>>> import numpy as np
>>> from numpy import linalg as LA
>>> np.set_printoptions(precision=3, suppress=True, linewidth=160, legacy="1.25")
>>> W2 = np.array([[-0.1, 0.2, -0.7, -1.0, 1.4, 0.9, 2.3]])
>>> rng = np.random.default_rng(96)
>>> data = np.array([[-8],
...     [5],
...     [-1],
...     [2],
...     [-8],
...     [1],
...     [8],
...     [7],
...     [-7],
...     [-4],
...     [-7],
...     [6],
...     [-4],
...     [-5],
...     [-1],
...     [-6],
...     [9],
...     [6],
...     [-8],
...     [7],
...     [1],
...     [7],
...     [-2]]) @ W2 + 0.02 * rng.normal(size=(23, 7))
>>> data
array([[  0.782,  -1.571,   5.584,   7.964, -11.208,  -7.167, -18.417],
       [ -0.48 ,   0.99 ,  -3.517,  -4.986,   7.014,   4.499,  11.506],
       [  0.091,  -0.178,   0.711,   0.996,  -1.382,  -0.89 ,  -2.336],
       [ -0.195,   0.397,  -1.389,  -1.971,   2.82 ,   1.794,   4.617],
       [  0.784,  -1.561,   5.624,   8.005, -11.192,  -7.204, -18.412],
       [ -0.118,   0.202,  -0.704,  -0.993,   1.403,   0.907,   2.257],
       [ -0.786,   1.579,  -5.578,  -7.963,  11.207,   7.163,  18.418],
       [ -0.674,   1.429,  -4.93 ,  -6.999,   9.754,   6.264,  16.083],
       [  0.688,  -1.379,   4.903,   7.026,  -9.812,  -6.336, -16.058],
       [  0.403,  -0.82 ,   2.796,   3.991,  -5.602,  -3.577,  -9.221],
       [  0.698,  -1.418,   4.911,   6.987,  -9.791,  -6.319, -16.142],
       [ -0.584,   1.225,  -4.228,  -5.983,   8.382,   5.389,  13.802],
       [  0.392,  -0.825,   2.81 ,   3.983,  -5.594,  -3.624,  -9.236],
       [  0.511,  -1.007,   3.492,   5.016,  -7.008,  -4.5  , -11.487],
       [  0.129,  -0.215,   0.711,   0.997,  -1.399,  -0.913,  -2.292],
       [  0.557,  -1.204,   4.206,   5.978,  -8.411,  -5.383, -13.793],
       [ -0.911,   1.775,  -6.29 ,  -9.025,  12.592,   8.131,  20.727],
       [ -0.644,   1.17 ,  -4.223,  -5.987,   8.394,   5.408,  13.809],
       [  0.793,  -1.581,   5.606,   7.982, -11.188,  -7.231, -18.41 ],
       [ -0.657,   1.386,  -4.918,  -7.012,   9.822,   6.305,  16.091],
       [ -0.116,   0.189,  -0.666,  -1.01 ,   1.401,   0.9  ,   2.314],
       [ -0.7  ,   1.391,  -4.897,  -6.996,   9.773,   6.288,  16.114],
       [  0.201,  -0.397,   1.374,   1.99 ,  -2.812,  -1.796,  -4.563]])
>>> def softmax(z):
...     e = np.exp(z - z.max(axis=-1, keepdims=True))
...     return e / e.sum(axis=-1, keepdims=True)
... 
>>> softmax(data).sum(axis=1)
array([1., 1., 1., 1., 1., 1., 1., 1., 1., 1., 1., 1., 1., 1., 1., 1., 1., 1., 1., 1., 1., 1., 1.])
>>> np.round(softmax(10 * data[20]), 3) + 0
array([0., 0., 0., 0., 0., 0., 1.])
>>> softmax(data[20])
array([0.045, 0.062, 0.026, 0.019, 0.207, 0.125, 0.516])
>>> att = data @ data.T / np.sqrt(7)
>>> softmax(att).round(6).argmax(axis=1)
array([ 4, 16,  4, 16,  4, 16, 16, 16,  4,  4,  4, 16,  4,  4,  4,  4, 16, 16,  4, 16, 16, 16,  4])
